% python3 -q
>>> import numpy as np
>>> np.set_printoptions(precision=2, suppress=True, linewidth=120)
>>> W2 = np.array([[5, 5, 2, 0, 2, 1],
...     [1, 0, 2, 1, 2, 1],
...     [4, 4, 4, 0, 4, 1],
...     [0, 0, 0, 5, 4, 0],
...     [5, 1, 1, 0, 5, 5],
...     [4, 1, 3, 3, 0, 4]])
>>> rng = np.random.default_rng(99)
>>> M = (rng.random((10, 6)) < 0.25) @ W2
>>> M
array([[ 0,  0,  0,  0,  0,  0],
       [ 4,  1,  3,  3,  0,  4],
       [ 0,  0,  0,  0,  0,  0],
       [ 1,  0,  2,  1,  2,  1],
       [ 0,  0,  0,  0,  0,  0],
       [11,  6,  5,  6, 13,  7],
       [ 4,  1,  3,  3,  0,  4],
       [ 0,  0,  0,  0,  0,  0],
       [ 0,  0,  0,  0,  0,  0],
       [ 5,  5,  2,  5,  6,  1]])
>>> # row 2 repeats row 0
>>> W1 = np.array([[-5, -1, 9, -4, 2, -7],
...     [-5, 5, 3, 7, 7, -1],
...     [7, 3, -2, -1, -9, -1],
...     [1, -6, 1, -1, 6, -7],
...     [-8, -2, -6, 8, -9, -2],
...     [3, 7, -9, 6, 5, 1]])
>>> c = np.array([1, 0, -3, 1, 3, 0])
>>> H = np.maximum(M @ W1 + c, 0)
>>> np.linalg.matrix_rank(H)
np.int64(5)
>>> (H > 0).mean(axis=0)
array([0.7, 0.4, 0.1, 1. , 0.8, 0. ])
>>> W2 = np.array([[0, 2], [2, -1], [0, 2], [-2, -1], [-2, 0], [1, -1]])
>>> W1 @ W2
array([[ -5,  20],
       [-19, -15],
       [ 25,   9],
       [-29,  18],
       [ -4, -32],
       [ -7, -26]])
>>> r = np.linalg.matrix_rank(M)
>>> r
np.int64(4)
>>> N = np.linalg.svd(M)[2][r:].T
>>> N.shape
(6, 2)
>>> [int(np.linalg.matrix_rank(np.delete(M, i, axis=0))) for i in range(10)]
[4, 4, 4, 3, 4, 3, 4, 4, 4, 3]
>>> [int(np.linalg.matrix_rank(M[:i])) for i in range(1, len(M) + 1)]
[0, 1, 1, 2, 2, 3, 3, 3, 3, 4]
>>> np.linalg.matrix_rank(M.T @ M), np.linalg.matrix_rank(M @ M.T)
(np.int64(4), np.int64(4))
>>> out = np.array([[-1]])
>>> W2 = np.array([[2, 0], [1, -1]])
>>> A = np.block([[out, np.zeros((1, 2))], [np.zeros((2, 1)), W2]])
>>> A
array([[-1.,  0.,  0.],
       [ 0.,  2.,  0.],
       [ 0.,  1., -1.]])
>>> r0 = np.array([-2, 3, 3])
>>> np.array([np.convolve(row, r0, "same") for row in A])
array([[-3., -3.,  0.],
       [-4.,  6.,  6.],
       [-2.,  5.,  0.]])
>>> out = np.linalg.inv(A)
>>> np.round(np.linalg.cond(A), 2)
np.float64(2.62)
>>> np.linalg.det(A) * out
array([[-2., -0., -0.],
       [ 0.,  1.,  0.],
       [-0.,  1., -2.]])
>>> A @ out
array([[1., 0., 0.],
       [0., 1., 0.],
       [0., 0., 1.]])
>>> np.round(np.linalg.slogdet(A)[0], 2)
np.float64(1.0)
>>> out
array([[-1. , -0. , -0. ],
       [ 0. ,  0.5,  0. ],
       [-0. ,  0.5, -1. ]])
>>> (np.abs(out) > 1e-9).astype(int)
array([[1, 0, 0],
       [0, 1, 0],
       [0, 1, 1]])
>>> vals, vecs = np.linalg.eig(A)
>>> np.sort(np.linalg.eigvals(A.T))
array([-1., -1.,  2.])
>>> A @ vecs[:, 0] - vals[0] * vecs[:, 0]
array([0., 0., 0.])
>>> np.sort(np.linalg.eigvals(A))
array([-1., -1.,  2.])
>>> np.linalg.matrix_power(A - np.diag(np.diag(A)), 3)
array([[0., 0., 0.],
       [0., 0., 0.],
       [0., 0., 0.]])
>>> out = np.array([[-5, -5, -3, -3, 1, 5], [1, 2, 1, 4, -4, -2]])
>>> mat = out.T @ out
>>> mat
array([[ 26,  27,  16,  19,  -9, -27],
       [ 27,  29,  17,  23, -13, -29],
       [ 16,  17,  10,  13,  -7, -17],
       [ 19,  23,  13,  25, -19, -23],
       [ -9, -13,  -7, -19,  17,  13],
       [-27, -29, -17, -23,  13,  29]])
>>> vec = np.array([-2, 1, 1, -2, -2, 1])
>>> a = np.maximum(mat @ vec, 0)
>>> mat.T @ a
array([-1674, -1848, -1074, -1596,   996,  1848])
>>> labels = rng.permutation(6)
>>> labels
array([5, 1, 3, 2, 4, 0])
>>> out = mat[labels][:, labels]
>>> np.allclose(out, mat)
False
>>> vals, vecs = np.linalg.eigh(mat)
>>> np.round(vecs.T @ vecs, 2) + 0
array([[1., 0., 0., 0., 0., 0.],
       [0., 1., 0., 0., 0., 0.],
       [0., 0., 1., 0., 0., 0.],
       [0., 0., 0., 1., 0., 0.],
       [0., 0., 0., 0., 1., 0.],
       [0., 0., 0., 0., 0., 1.]])
